$ ipython --no-banner

In [1]: import numpy as np

In [2]: from numpy import linalg as LA

In [3]: np.set_printoptions(precision=1, suppress=True, linewidth=160, sign=" ")

In [4]: def rnd(a):
   ...:     return np.round(a, 1) + 0
   ...: 

In [5]: A = np.loadtxt("layer15.csv", delimiter=",")

In [6]: rnd(A)
Out[6]: 
array([[-2.9,  0.2,  0.6, -0.6],
       [-2.8,  0.5,  0.4, -0.9],
       [-1.5, -1.6,  1.3,  1.6],
       [-0.4, -1.8,  1.1,  2. ],
       [ 0. , -1.9,  1.1,  2.1],
       [ 0.9,  1.8, -1.2, -1.9],
       [ 1.5,  1.6, -1.3, -1.6],
       [ 0.2, -1.8,  1. ,  2.1],
       [ 0. ,  1.9, -1. , -2.1],
       [ 1. , -1.7,  0.7,  2.1],
       [-2.9,  0.1,  0.6, -0.5],
       [ 1.1,  1.7, -1.2, -1.8],
       [-2.7,  0.7,  0.2, -1.1],
       [-2.3,  1.1, -0.1, -1.6],
       [ 0.1,  1.9, -1.1, -2.1],
       [-0.3,  1.8, -1. , -2.1],
       [ 2.4,  1.1, -1.2, -0.9],
       [ 2.9,  0. , -0.7,  0.4]])

In [7]: # looks like rank 2

In [8]: rng = np.random.default_rng(20)

In [9]: other = A + rng.integers(-2, 3, (18, 2)) @ rng.integers(-2, 3, (2, 4))

In [10]: rnd(other)
Out[10]: 
array([[ 0.1, -1.8,  3.6, -5.6],
       [-3.8,  1.5, -0.6,  1.1],
       [ 2.5, -3.6,  5.3, -4.4],
       [-1.4, -0.8,  0.1,  4. ],
       [-1. , -0.9,  0.1,  4.1],
       [ 1.9,  2.8, -0.2, -1.9],
       [ 1.5,  3.6, -1.3,  0.4],
       [-0.8, -2.8,  0. ,  2.1],
       [ 1. , -0.1,  0. , -5.1],
       [ 3. , -3.7,  2.7, -1.9],
       [-3.9,  0.1, -0.4,  0.5],
       [ 2.1,  1.7, -0.2, -2.8],
       [-0.7, -0.3,  2.2, -4.1],
       [-0.3,  1.1,  1.9, -3.6],
       [ 1.1,  2.9, -0.1, -2.1],
       [-1.3,  0.8, -2. , -2.1],
       [ 2.4, -0.9, -1.2, -2.9],
       [ 6.9, -2. ,  3.3, -5.6]])

In [11]: rnd(LA.svd(other - A, compute_uv=False))
Out[11]: array([ 17.2,   4.9,   0. ,   0. ])

In [12]: LA.matrix_rank(other - A, tol=1e-8)
Out[12]: np.int64(2)

In [13]: rnd(other - A)
Out[13]: 
array([[ 3., -2.,  3., -5.],
       [-1.,  1., -1.,  2.],
       [ 4., -2.,  4., -6.],
       [-1.,  1., -1.,  2.],
       [-1.,  1., -1.,  2.],
       [ 1.,  1.,  1.,  0.],
       [ 0.,  2.,  0.,  2.],
       [-1., -1., -1.,  0.],
       [ 1., -2.,  1., -3.],
       [ 2., -2.,  2., -4.],
       [-1.,  0., -1.,  1.],
       [ 1.,  0.,  1., -1.],
       [ 2., -1.,  2., -3.],
       [ 2.,  0.,  2., -2.],
       [ 1.,  1.,  1.,  0.],
       [-1., -1., -1.,  0.],
       [ 0., -2.,  0., -2.],
       [ 4., -2.,  4., -6.]])

In [14]: np.abs(other - A).sum(axis=1)
Out[14]: array([ 13.,   5.,  16.,   5.,   5.,   3.,   4.,   3.,   7.,  10.,   3.,   3.,   8.,   6.,   3.,   3.,   4.,  16.])

In [15]: dist = LA.norm(other[:, None] - other[None], axis=-1)

In [16]: LA.matrix_rank(dist ** 2)
Out[16]: np.int64(6)

In [17]: dist[17].round(6).argsort(kind="stable")[:4]
Out[17]: array([ 17,   2,   9,   0])

In [18]: rnd(dist[:5, :5])
Out[18]: 
array([[  0. ,   9.4,   3.6,  10.4,  10.4],
       [  9.4,   0. ,  11.4,   4.5,   4.8],
       [  3.6,  11.4,   0. ,  11. ,  10.9],
       [ 10.4,   4.5,  11. ,   0. ,   0.4],
       [ 10.4,   4.8,  10.9,   0.4,   0. ]])

In [19]: rnd(LA.norm(other - other.mean(axis=0), axis=1))
Out[19]: array([ 5.1,  5.5,  6.6,  6.1,  6.1,  3.4,  4.8,  4.9,  3.6,  4.8,  5. ,  2.9,  3.1,  2.7,  3.2,  3.4,  3. ,  8.1])

In [20]: print(dist.mean(axis=1).argmax())
17

In [21]: Uu, sv, vt = LA.svd(A)

In [22]: rnd(sv)
Out[22]: array([ 10. ,   7.9,   0. ,   0. ])

In [23]: other = Uu[:, :2] @ np.diag(sv[:2]) @ vt[:2]

In [24]: rnd(np.abs(A - other).max())
Out[24]: np.float64(0.0)

In [25]: rnd(LA.norm(A - other, 2)), rnd(sv[2])
Out[25]: (np.float64(0.0), np.float64(0.0))

In [26]: LA.matrix_rank(A, rtol=0.05)
Out[26]: np.int64(2)

In [27]: np.argsort(-LA.norm(A, axis=0).round(6), kind="stable")[:3]
Out[27]: array([ 0,  3,  1])

In [28]: rnd(LA.norm(A, 2) / LA.norm(A))
Out[28]: np.float64(0.8)

In [29]: [round(float(x), 1) for x in LA.svd(A, compute_uv=False)[:3]]
Out[29]: [10.0, 7.9, 0.0]
